$ ipython --no-banner

In [1]: import numpy as np

In [2]: np.set_printoptions(suppress=True, linewidth=200)

In [3]: feats = np.load("dump.npy")

In [4]: feats
Out[4]: 
array([[1, 0, 0, 0, 0, 0, 0, 0, 0, 0, 0],
       [2, 1, 0, 0, 0, 0, 0, 0, 0, 0, 0],
       [1, 1, 1, 0, 0, 0, 0, 0, 0, 0, 0],
       [3, 0, 0, 1, 0, 0, 0, 0, 0, 0, 0],
       [1, 1, 2, 3, 1, 0, 0, 0, 0, 0, 0],
       [0, 0, 3, 2, 3, 1, 0, 0, 0, 0, 0],
       [3, 2, 0, 2, 2, 1, 1, 0, 0, 0, 0],
       [0, 3, 1, 0, 3, 0, 0, 1, 0, 0, 0],
       [0, 0, 2, 2, 0, 2, 0, 1, 1, 0, 0],
       [2, 2, 2, 3, 1, 3, 2, 3, 1, 1, 0],
       [3, 3, 0, 3, 0, 3, 2, 0, 1, 3, 1]])

In [5]: x0 = np.array([4, 5, 1, 0, 1, 5, 4, 4, 1, 5, 5])

In [6]: a = np.maximum(feats @ x0, 0)

In [7]: np.flatnonzero(a > 1e-9)
Out[7]: array([ 0,  1,  2,  3,  4,  5,  6,  7,  8,  9, 10])

In [8]: np.maximum(feats @ x0, 0) - np.maximum(-feats @ x0, 0)
Out[8]: array([ 4, 13, 10, 12, 12, 11, 33, 23, 17, 62, 71])

In [9]: feats.T @ a
Out[9]: array([524, 507, 248, 569, 242, 477, 299, 226, 150, 275,  71])

In [10]: np.maximum(feats @ (3 * x0), 0)
Out[10]: array([ 12,  39,  30,  36,  36,  33,  99,  69,  51, 186, 213])

In [11]: feats * (a > 1e-9)[:, None]
Out[11]: 
array([[1, 0, 0, 0, 0, 0, 0, 0, 0, 0, 0],
       [2, 1, 0, 0, 0, 0, 0, 0, 0, 0, 0],
       [1, 1, 1, 0, 0, 0, 0, 0, 0, 0, 0],
       [3, 0, 0, 1, 0, 0, 0, 0, 0, 0, 0],
       [1, 1, 2, 3, 1, 0, 0, 0, 0, 0, 0],
       [0, 0, 3, 2, 3, 1, 0, 0, 0, 0, 0],
       [3, 2, 0, 2, 2, 1, 1, 0, 0, 0, 0],
       [0, 3, 1, 0, 3, 0, 0, 1, 0, 0, 0],
       [0, 0, 2, 2, 0, 2, 0, 1, 1, 0, 0],
       [2, 2, 2, 3, 1, 3, 2, 3, 1, 1, 0],
       [3, 3, 0, 3, 0, 3, 2, 0, 1, 3, 1]])

In [12]: left, sig, Vh = np.linalg.svd(feats)

In [13]: np.argmax(sig[:-1] / (sig[1:] + 1e-6)) + 1
Out[13]: np.int64(9)

In [14]: sig.round(2)
Out[14]: array([11.58,  5.65,  4.45,  3.62,  2.6 ,  1.77,  1.41,  0.93,  0.61,  0.04,  0.01])

In [15]: B = left[:, :9] @ np.diag(sig[:9]) @ Vh[:9]

In [16]: round(float(np.linalg.norm(feats - B) / np.linalg.norm(feats)), 2)
Out[16]: 0.0

In [17]: np.linalg.matrix_rank(feats, rtol=0.05)
Out[17]: np.int64(9)

In [18]: round(float(np.linalg.norm(feats - B, 2)), 2), np.round(sig[9], 2)
Out[18]: (0.04, np.float64(0.04))

In [19]: np.round(np.abs(feats - B).max(), 2)
Out[19]: np.float64(0.02)

In [20]: K = np.loadtxt("layer11.csv", delimiter=",")

In [21]: K
Out[21]: 
array([[-0.1 , -1.  , -0.7 ,  1.2 ,  1.  , -0.6 ,  1.  , -1.8 ],
       [ 0.3 , -0.4 , -1.2 ,  0.  ,  1.1 , -0.9 , -1.5 , -0.2 ],
       [ 0.3 ,  0.1 , -1.2 ,  0.3 ,  0.  ,  0.3 , -0.1 , -0.4 ],
       [-0.8 , -1.1 , -0.1 ,  1.1 , -0.5 ,  0.2 , -0.3 , -0.4 ],
       [-0.3 , -0.7 ,  0.6 ,  0.3 , -0.4 , -0.1 , -1.5 ,  1.3 ],
       [ 0.66, -1.84, -0.02, -0.7 ,  0.91, -1.2 ,  0.97, -1.51],
       [ 0.5 , -0.5 ,  0.3 ,  0.2 ,  0.6 ,  0.3 ,  1.2 , -1.3 ],
       [ 0.5 , -1.9 , -0.1 , -0.7 ,  0.9 , -1.2 ,  0.8 , -1.5 ],
       [-0.6 , -1.6 ,  0.  , -1.4 ,  0.7 , -0.1 , -1.3 , -0.2 ]])

In [22]: x0 = np.array([3, -3, 3, 1, -2, 3, -2, 2])

In [23]: target = K @ x0

In [24]: np.round(np.linalg.pinv(K) @ K, 2) + 0
Out[24]: 
array([[1., 0., 0., 0., 0., 0., 0., 0.],
       [0., 1., 0., 0., 0., 0., 0., 0.],
       [0., 0., 1., 0., 0., 0., 0., 0.],
       [0., 0., 0., 1., 0., 0., 0., 0.],
       [0., 0., 0., 0., 1., 0., 0., 0.],
       [0., 0., 0., 0., 0., 1., 0., 0.],
       [0., 0., 0., 0., 0., 0., 1., 0.],
       [0., 0., 0., 0., 0., 0., 0., 1.]])

In [25]: np.round(np.linalg.lstsq(K, target)[0], 2)
Out[25]: array([ 3., -3.,  3.,  1., -2.,  3., -2.,  2.])

In [26]: target.round(2)
Out[26]: array([-7.6 , -3.8 , -2.4 ,  3.1 ,  9.4 , -3.64, -1.2 , -3.8 ,  2.1 ])

In [27]: np.round(np.linalg.solve(K.T @ K, K.T @ target), 2)
Out[27]: array([ 3., -3.,  3.,  1., -2.,  3., -2.,  2.])

In [28]: rng = np.random.default_rng(874)

In [29]: target = target + 0.02 * rng.normal(size=9)

In [30]: target.round(2)
Out[30]: array([-7.58, -3.81, -2.42,  3.11,  9.4 , -3.65, -1.23, -3.78,  2.11])

In [31]: b, *_ = np.linalg.lstsq(K, target)

In [32]: [round(float(np.linalg.norm(np.linalg.solve(K.T @ K + lam * np.eye(8), K.T @ target))), 2) for lam in (0, 1, 10, 100)]
Out[32]: [6.96, 4.17, 2.04, 0.48]

In [33]: round(float(np.linalg.norm(target - K @ b)), 2)
Out[33]: 0.01

In [34]: b.round(2)
Out[34]: array([ 2.95, -3.01,  2.98,  1.  , -1.98,  2.98, -1.96,  2.04])

In [35]: b.round()
Out[35]: array([ 3., -3.,  3.,  1., -2.,  3., -2.,  2.])

In [36]: proj = K @ np.linalg.solve(K.T @ K, K.T)

In [37]: np.round(np.linalg.eigvalsh(proj), 2) + 0
Out[37]: array([0., 1., 1., 1., 1., 1., 1., 1., 1.])

In [38]: np.round(np.diag(proj), 2)
Out[38]: array([1.  , 1.  , 1.  , 1.  , 1.  , 0.53, 1.  , 0.49, 1.  ])

In [39]: np.count_nonzero(K)
Out[39]: np.int64(69)

In [40]: np.round(K - K[0], 2)
Out[40]: 
array([[ 0.  ,  0.  ,  0.  ,  0.  ,  0.  ,  0.  ,  0.  ,  0.  ],
       [ 0.4 ,  0.6 , -0.5 , -1.2 ,  0.1 , -0.3 , -2.5 ,  1.6 ],
       [ 0.4 ,  1.1 , -0.5 , -0.9 , -1.  ,  0.9 , -1.1 ,  1.4 ],
       [-0.7 , -0.1 ,  0.6 , -0.1 , -1.5 ,  0.8 , -1.3 ,  1.4 ],
       [-0.2 ,  0.3 ,  1.3 , -0.9 , -1.4 ,  0.5 , -2.5 ,  3.1 ],
       [ 0.76, -0.84,  0.68, -1.9 , -0.09, -0.6 , -0.03,  0.29],
       [ 0.6 ,  0.5 ,  1.  , -1.  , -0.4 ,  0.9 ,  0.2 ,  0.5 ],
       [ 0.6 , -0.9 ,  0.6 , -1.9 , -0.1 , -0.6 , -0.2 ,  0.3 ],
       [-0.5 , -0.6 ,  0.7 , -2.6 , -0.3 ,  0.5 , -2.3 ,  1.6 ]])

In [41]: np.round(K.sum(axis=1), 2)
Out[41]: array([-1.  , -2.8 , -0.7 , -1.9 , -0.8 , -2.73,  1.3 , -3.2 , -4.5 ])

In [42]: np.round(np.linalg.norm(K), 2)
Out[42]: np.float64(7.47)

In [43]: np.round(K.sum(axis=0), 2)
Out[43]: array([ 0.46, -8.94, -2.42,  0.3 ,  4.31, -3.3 , -0.73, -6.01])
